% ipython --no-banner

In [1]: import numpy as np

In [2]: np.set_printoptions(precision=2, suppress=True, linewidth=100)

In [3]: def rd(a):
   ...:     return np.round(a, 2) + 0
   ...: 

In [4]: W0 = np.load("sample11.npy")

In [5]: print(rd(W0))
[[ 2.59  3.24  0.83]
 [ 2.32  4.04  1.36]
 [ 3.58  0.25 -1.17]
 [ 3.1   1.69 -0.21]
 [ 2.63  3.12  0.74]
 [ 4.06 -1.18 -2.12]
 [ 4.07 -1.21 -2.14]
 [ 3.42  0.75 -0.83]
 [ 2.41  3.76  1.18]
 [ 2.02  4.94  1.96]
 [ 3.34  0.99 -0.67]
 [ 2.39  3.84  1.23]
 [ 3.45  0.64 -0.91]
 [ 3.91 -0.74 -1.82]
 [ 4.21 -1.62 -2.41]
 [ 2.38  3.87  1.24]
 [ 3.18  1.46 -0.36]
 [ 1.92  5.23  2.15]
 [ 2.98  2.05  0.04]
 [ 3.07  1.79 -0.14]
 [ 3.27  1.2  -0.54]
 [ 5.21 -4.62 -4.41]
 [ 2.97  2.09  0.06]
 [ 2.72  2.85  0.57]]

In [6]: # null space of dimension 1

In [7]: basis = W0[[11, 20]].astype(float)

In [8]: for _ in range(4):
   ...:     idx = np.linalg.norm(W0[:, None] - basis, axis=-1).argmin(axis=1)
   ...:     basis = np.array([W0[idx == j].mean(axis=0) for j in range(2)])
   ...: 

In [9]: print(idx)
[0 0 1 1 0 1 1 1 0 0 1 0 1 1 1 0 1 0 0 0 1 1 0 0]

In [10]: print(np.abs(basis[1] - basis[0]).argmax())
1

In [11]: print(rd(basis))
[[ 2.53  3.4   0.93]
 [ 3.73 -0.2  -1.47]]

In [12]: U, sigma, vt = np.linalg.svd(W0)

In [13]: V = vt[:(sigma > 1e-8).sum()]

In [14]: rng = np.random.default_rng(884)

In [15]: x = W0[9] + 3 * W0[1] + rng.integers(2) * np.eye(3)[2]

In [16]: print(rd(x))
[ 8.98 17.05  6.04]

In [17]: print(np.allclose(V.T @ V @ x, x))
True

In [18]: print(rd(V.T @ V))
[[ 0.91  0.14 -0.25]
 [ 0.14  0.79  0.38]
 [-0.25  0.38  0.3 ]]

In [19]: print(np.linalg.matrix_rank(np.vstack([W0, x])))
2

In [20]: print(rd(np.diag(V.T @ V)))
[0.91 0.79 0.3 ]

In [21]: U, sigma, vt = np.linalg.svd(W0)

In [22]: print(np.argmax(sigma[:-1] / (sigma[1:] + 1e-6)) + 1)
2

In [23]: M2 = U[:, :2] @ np.diag(sigma[:2]) @ vt[:2]

In [24]: print(rd(np.linalg.norm(W0 - M2) / np.linalg.norm(W0)))
0.0

In [25]: print(np.linalg.matrix_rank(W0, rtol=0.05))
2

In [26]: print(rd(M2))
[[ 2.59  3.24  0.83]
 [ 2.32  4.04  1.36]
 [ 3.58  0.25 -1.17]
 [ 3.1   1.69 -0.21]
 [ 2.63  3.12  0.74]
 [ 4.06 -1.18 -2.12]
 [ 4.07 -1.21 -2.14]
 [ 3.42  0.75 -0.83]
 [ 2.41  3.76  1.18]
 [ 2.02  4.94  1.96]
 [ 3.34  0.99 -0.67]
 [ 2.39  3.84  1.23]
 [ 3.45  0.64 -0.91]
 [ 3.91 -0.74 -1.82]
 [ 4.21 -1.62 -2.41]
 [ 2.38  3.87  1.24]
 [ 3.18  1.46 -0.36]
 [ 1.92  5.23  2.15]
 [ 2.98  2.05  0.04]
 [ 3.07  1.79 -0.14]
 [ 3.27  1.2  -0.54]
 [ 5.21 -4.62 -4.41]
 [ 2.97  2.09  0.06]
 [ 2.72  2.85  0.57]]

In [27]: print(np.linalg.matrix_rank(M2))
2

In [28]: print(rd(np.linalg.norm(W0 - M2, 2)), rd(sigma[2]))
0.0 0.0

In [29]: M = np.load("a.npy")

In [30]: print(M)
[[-2 -1]
 [ 0  1]
 [ 2  3]]

In [31]: Q, R = np.linalg.qr(M)

In [32]: print(rd(np.abs(np.diag(R))))
[2.83 1.73]

In [33]: print(rd(abs(R[0, 0])), rd(np.linalg.norm(M[:, 0])))
2.83 2.83

In [34]: print(Q.shape, R.shape)
(3, 2) (2, 2)

In [35]: data = np.array([[2, 0, 0, 0], [1, 1, 0, 0], [0, -1, 0, 0], [0, 2, 0, -2]])

In [36]: idx = rng.permutation(4)

In [37]: print(idx)
[3 1 2 0]

In [38]: M2 = data[idx][:, idx]

In [39]: print(rd(np.linalg.det(M2)), rd(np.linalg.det(data[idx])))
0.0 0.0

In [40]: print(M2)
[[-2  2  0  0]
 [ 0  1  0  1]
 [ 0 -1  0  0]
 [ 0  0  0  2]]

In [41]: print(np.allclose(M2, data))
False

In [42]: print(np.diag(M2))
[-2  1  0  2]

In [43]: M2 = data[0, 0] * data[1:] - np.outer(data[1:, 0], data[0])

In [44]: print(M2)
[[ 0  2  0  0]
 [ 0 -2  0  0]
 [ 0  4  0 -4]]

In [45]: print(np.flatnonzero(~M2.round(6).any(axis=1)))
[]

In [46]: print(data[:, 0] / data[0, 0])
[1.  0.5 0.  0. ]

In [47]: print(np.linalg.matrix_rank(M2), np.linalg.matrix_rank(data))
2 3

In [48]: feats = np.load("run15.npy")

In [49]: print(feats)
[[ 5  5  5  5]
 [ 5 10 10 10]
 [ 5 10 15 15]
 [ 5 10 15 20]]

In [50]: # equal to its transpose

In [51]: x = np.array([2, 1, 4, 4])

In [52]: target = feats @ x

In [53]: beta, lr = np.zeros(4), 1 / np.linalg.norm(feats, 2) ** 2

In [54]: for i in range(300):
    ...:     beta -= lr * feats.T @ (feats @ beta - target)
    ...:     if i % 50 == 0: print(i, round(np.linalg.norm(feats @ beta - target), 2))
    ...: 
0 3.78
50 2.69
100 2.26
150 2.05
200 1.9
250 1.77

In [55]: print(rd(beta))
[1.38 1.79 3.48 4.16]

In [56]: print(rd(np.linalg.cond(feats)))
29.28

In [57]: w, V = np.linalg.eigh(feats)

In [58]: print(rd(V @ np.diag(w) @ V.T))
[[ 5.  5.  5.  5.]
 [ 5. 10. 10. 10.]
 [ 5. 10. 15. 15.]
 [ 5. 10. 15. 20.]]

In [59]: print(np.unique(w.round(6) + 0, return_counts=True)[1])
[1 1 1 1]

In [60]: print(rd(np.abs(V[:, -1])))
[0.23 0.43 0.58 0.66]

In [61]: print(rd(w.sum()), np.trace(feats))
50.0 50

In [62]: print(rd(w))
[ 1.42  2.13  5.   41.45]

In [63]: print(rd(np.linalg.eigvalsh(feats @ feats)))
[   2.      4.54   25.   1718.46]
